In [1]: import numpy as np

In [2]: np.set_printoptions(precision=2, suppress=True, linewidth=140)

In [3]: def rnd(a):
   ...:     return np.round(a, 2) + 0
   ...: 

In [4]: O, _ = np.linalg.qr(np.array([[0.6, 2.1, -1.2, 0.3],
   ...:     [1.2, -0.9, 1.2, 0.7],
   ...:     [-0.9, 0.7, 0.3, 0.8],
   ...:     [1.8, 1.8, 1.1, 1.3]]))

In [5]: F = -1 * O

In [6]: rnd(F)
Out[6]: 
array([[ 0.25, -0.66, -0.55,  0.45],
       [ 0.5 ,  0.53,  0.14,  0.67],
       [-0.37, -0.41,  0.69,  0.46],
       [ 0.74, -0.34,  0.44, -0.37]])

In [7]: rnd(np.linalg.matrix_power(F, 4))
Out[7]: 
array([[ 0.11,  0.74, -0.31, -0.59],
       [-0.25, -0.63, -0.37, -0.64],
       [-0.46,  0.09,  0.8 , -0.38],
       [-0.85,  0.23, -0.36,  0.32]])

In [8]: rnd(np.linalg.det(F))
Out[8]: np.float64(-1.0)

In [9]: rnd(np.trace(F))
Out[9]: np.float64(1.11)

In [10]: rnd((F - F.T) / 2)
Out[10]: 
array([[ 0.  , -0.58, -0.09, -0.15],
       [ 0.58,  0.  ,  0.27,  0.51],
       [ 0.09, -0.27,  0.  ,  0.01],
       [ 0.15, -0.51, -0.01,  0.  ]])

In [11]: np.allclose(F, F.T)
Out[11]: False

In [12]: rnd(np.sort(np.abs(np.linalg.eigvals(F))))
Out[12]: array([1., 1., 1., 1.])

In [13]: rnd(np.abs(np.linalg.eigvals(F)).max())
Out[13]: np.float64(1.0)

In [14]: np.allclose(F @ F.T, F.T @ F)
Out[14]: True

In [15]: rnd(F @ F)
Out[15]: 
array([[ 0.28, -0.44, -0.41, -0.75],
       [ 0.84, -0.33,  0.19,  0.4 ],
       [-0.21, -0.41,  0.84, -0.29],
       [-0.42, -0.73, -0.31,  0.44]])

In [16]: def softmax(z):
    ...:     e = np.exp(z - z.max(axis=-1, keepdims=True))
    ...:     return e / e.sum(axis=-1, keepdims=True)
    ...: 

In [17]: rnd(softmax(10 * F[3]))
Out[17]: array([0.95, 0.  , 0.05, 0.  ])

In [18]: S = F @ F.T / np.sqrt(4)

In [19]: rnd(softmax(S + np.triu(np.full(S.shape, -np.inf), 1)))
Out[19]: 
array([[1.  , 0.  , 0.  , 0.  ],
       [0.38, 0.62, 0.  , 0.  ],
       [0.27, 0.27, 0.45, 0.  ],
       [0.22, 0.22, 0.22, 0.35]])

In [20]: softmax(S).round(6).argmax(axis=1)
Out[20]: array([0, 1, 2, 3])

In [21]: rnd(F.ravel(order="F"))
Out[21]: array([ 0.25,  0.5 , -0.37,  0.74, -0.66,  0.53, -0.41, -0.34, -0.55,  0.14,  0.69,  0.44,  0.45,  0.67,  0.46, -0.37])

In [22]: rnd(F.reshape(-1, 2))
Out[22]: 
array([[ 0.25, -0.66],
       [-0.55,  0.45],
       [ 0.5 ,  0.53],
       [ 0.14,  0.67],
       [-0.37, -0.41],
       [ 0.69,  0.46],
       [ 0.74, -0.34],
       [ 0.44, -0.37]])

In [23]: t3 = F.reshape(4, 2, -1)

In [24]: t3.shape
Out[24]: (4, 2, 2)

In [25]: rnd(np.swapaxes(t3, 1, 2)[2])
Out[25]: 
array([[-0.37,  0.69],
       [-0.41,  0.46]])

In [26]: np.einsum("ihd,jhd->hij", t3, t3).shape
Out[26]: (2, 4, 4)

In [27]: rnd(t3.transpose(1, 0, 2))
Out[27]: 
array([[[ 0.25, -0.66],
        [ 0.5 ,  0.53],
        [-0.37, -0.41],
        [ 0.74, -0.34]],

       [[-0.55,  0.45],
        [ 0.14,  0.67],
        [ 0.69,  0.46],
        [ 0.44, -0.37]]])

In [28]: rnd(t3[:, 0])
Out[28]: 
array([[ 0.25, -0.66],
       [ 0.5 ,  0.53],
       [-0.37, -0.41],
       [ 0.74, -0.34]])

In [29]: x = np.array([3, 1, 0, -2])

In [30]: [p for p in range(1, 25) if np.allclose(np.linalg.matrix_power(F, p), np.eye(4))]
Out[30]: []

In [31]: rnd(np.linalg.inv(F))
Out[31]: 
array([[ 0.25,  0.5 , -0.37,  0.74],
       [-0.66,  0.53, -0.41, -0.34],
       [-0.55,  0.14,  0.69,  0.44],
       [ 0.45,  0.67,  0.46, -0.37]])

In [32]: rnd(F.T @ (F @ x))
Out[32]: array([ 3.,  1.,  0., -2.])

In [33]: rnd(np.abs(np.linalg.eigvals(F)))
Out[33]: array([1., 1., 1., 1.])

In [34]: x = np.array([1, 1, 1, 1])

In [35]: (F @ x).argmax()
Out[35]: np.int64(1)

In [36]: np.linalg.norm(F @ x) <= np.linalg.norm(F, 2) * np.linalg.norm(x) + 1e-9
Out[36]: np.True_

In [37]: rnd(F @ (2 * x))
Out[37]: array([-1.02,  3.67,  0.75,  0.95])

In [38]: np.sign((F @ x).round(6))
Out[38]: array([-1.,  1.,  1.,  1.])

In [39]: M = np.cumsum(np.array([[2, 0, 1],
    ...:     [0, 0, 0],
    ...:     [-2, -2, 1],
    ...:     [2, 1, -1],
    ...:     [2, -1, -1],
    ...:     [2, -2, 1],
    ...:     [1, -1, 1],
    ...:     [0, -2, -1],
    ...:     [2, -1, 0],
    ...:     [-1, 1, 0],
    ...:     [1, -1, 1],
    ...:     [0, -1, -1],
    ...:     [1, 2, -1],
    ...:     [0, 2, -1],
    ...:     [2, 0, -2],
    ...:     [1, 1, -2],
    ...:     [0, 2, 2],
    ...:     [0, 1, 1],
    ...:     [0, -2, -1],
    ...:     [2, 0, 0],
    ...:     [2, 0, 0]]), axis=0)

In [40]: M
Out[40]: 
array([[ 2,  0,  1],
       [ 2,  0,  1],
       [ 0, -2,  2],
       [ 2, -1,  1],
       [ 4, -2,  0],
       [ 6, -4,  1],
       [ 7, -5,  2],
       [ 7, -7,  1],
       [ 9, -8,  1],
       [ 8, -7,  1],
       [ 9, -8,  2],
       [ 9, -9,  1],
       [10, -7,  0],
       [10, -5, -1],
       [12, -5, -3],
       [13, -4, -5],
       [13, -2, -3],
       [13, -1, -2],
       [13, -3, -3],
       [15, -3, -3],
       [17, -3, -3]])

In [41]: M2 = F / np.linalg.norm(F, axis=1, keepdims=True)

In [42]: G = M2 @ M2.T

In [43]: np.argwhere(np.triu(np.abs(G) > 0.95, 1))
Out[43]: array([], shape=(0, 2), dtype=int64)

In [44]: (G - 2 * np.eye(4)).round(6).argmax(axis=1)
Out[44]: array([1, 0, 0, 0])

In [45]: x = np.array([7, 9, 8])

In [46]: target = M @ x

In [47]: rnd(np.linalg.lstsq(M, target)[0])
Out[47]: array([7., 9., 8.])

In [48]: rnd(np.linalg.solve(M.T @ M, M.T @ target))
Out[48]: array([7., 9., 8.])

In [49]: target
Out[49]: array([ 22,  22,  -2,  13,  10,  14,  20,  -6,  -1,   1,   7, -10,   7,  17,  15,  15,  49,  66,  40,  54,  68])

In [50]: rng = np.random.default_rng(80749)

In [51]: target = target + 0.1 * rng.normal(size=21)

In [52]: rnd(target)
Out[52]: 
array([ 22.11,  21.97,  -2.04,  13.04,  10.08,  14.04,  19.92,  -6.01,  -0.86,   0.97,   7.14, -10.11,   6.98,  16.9 ,  15.02,  14.88,
        49.05,  66.24,  40.06,  53.89,  67.98])

In [53]: beta, *_ = np.linalg.lstsq(M, target)

In [54]: beta.round()
Out[54]: array([7., 9., 8.])

In [55]: rnd(beta)
Out[55]: array([7.01, 9.02, 8.03])

In [56]: [round(float(np.linalg.norm(np.linalg.solve(M.T @ M + lam * np.eye(3), M.T @ target))), 2) for lam in (0, 1, 10, 100)]
Out[56]: [13.96, 13.4, 10.04, 4.44]

In [57]: rnd(np.linalg.norm(target - M @ beta))
Out[57]: np.float64(0.39)

In [58]: arr = np.load("dump.npy")

In [59]: arr
Out[59]: 
array([[ 0.48, -1.83,  9.82],
       [-6.3 , -1.3 ,  7.65],
       [ 2.62, -3.76, -8.89],
       [-9.8 , -1.65, -1.09],
       [ 0.19,  8.83, -4.69],
       [ 6.29, -6.91, -3.58],
       [ 7.82,  6.08, -1.39],
       [-0.13, -9.94,  1.05],
       [-4.87,  8.62,  1.41],
       [ 0.83, -9.59,  2.69],
       [-3.21,  3.11, -8.94],
       [-4.09,  8.9 ,  2.02],
       [ 3.86,  8.33, -3.96],
       [ 1.71, -2.81, -9.44],
       [ 1.61, -1.58, -9.74],
       [-3.93, -6.13, -6.85],
       [ 6.29, -3.55,  6.91],
       [-5.43,  7.85,  2.97]])

In [60]: M2 = np.c_[arr[:, :2] @ np.array([[-1, 1], [0, 1]]), np.array([0, 1, 1, 1, 1, 2, 0, 2, 0, 2, 2, 0, 1, 1, 0, 2, 0, 1])]

In [61]: rnd(M2)
Out[61]: 
array([[ -0.48,  -1.35,   0.  ],
       [  6.3 ,  -7.6 ,   1.  ],
       [ -2.62,  -1.14,   1.  ],
       [  9.8 , -11.45,   1.  ],
       [ -0.19,   9.02,   1.  ],
       [ -6.29,  -0.62,   2.  ],
       [ -7.82,  13.9 ,   0.  ],
       [  0.13, -10.07,   2.  ],
       [  4.87,   3.75,   0.  ],
       [ -0.83,  -8.76,   2.  ],
       [  3.21,  -0.1 ,   2.  ],
       [  4.09,   4.81,   0.  ],
       [ -3.86,  12.19,   1.  ],
       [ -1.71,  -1.1 ,   1.  ],
       [ -1.61,   0.03,   0.  ],
       [  3.93, -10.06,   2.  ],
       [ -6.29,   2.74,   0.  ],
       [  5.43,   2.42,   1.  ]])

In [62]: np.linalg.matrix_rank(np.c_[arr, M2])
Out[62]: np.int64(4)

In [63]: rnd(np.linalg.lstsq(arr, M2[:, 0])[0])
Out[63]: array([-1.,  0.,  0.])

In [64]: rnd(np.linalg.norm(np.linalg.qr(arr)[0].T @ M2, axis=0) ** 2 / ((M2 ** 2).sum(axis=0) + 1e-12))
Out[64]: array([1.  , 1.  , 0.28])

In [65]: np.linalg.matrix_rank(M2)
Out[65]: np.int64(3)

In [66]: G = np.cov(arr, rowvar=False)

In [67]: np.argsort(-arr.std(axis=0).round(6), kind="stable")
Out[67]: array([1, 2, 0])

In [68]: rnd(np.corrcoef(arr[:, 2], arr[:, 1])[0, 1])
Out[68]: np.float64(0.0)

In [69]: rnd(np.linalg.eigvalsh(G)[::-1])
Out[69]: array([44.52, 38.37, 20.93])

In [70]: rnd(np.polyfit(arr[:, 2], arr[:, 1], 1))
Out[70]: array([0.  , 0.15])

In [71]: rnd(G)
Out[71]: 
array([[23.41, -5.34, -4.45],
       [-5.34, 42.93,  0.09],
       [-4.45,  0.09, 37.49]])

In [72]: np.argwhere(np.triu(np.abs(np.corrcoef(arr.T)) > 0.8, 1))
Out[72]: array([], shape=(0, 2), dtype=int64)

In [73]: G.shape
Out[73]: (3, 3)

In [74]: rnd(np.corrcoef(arr.T))
Out[74]: 
array([[ 1.  , -0.17, -0.15],
       [-0.17,  1.  ,  0.  ],
       [-0.15,  0.  ,  1.  ]])
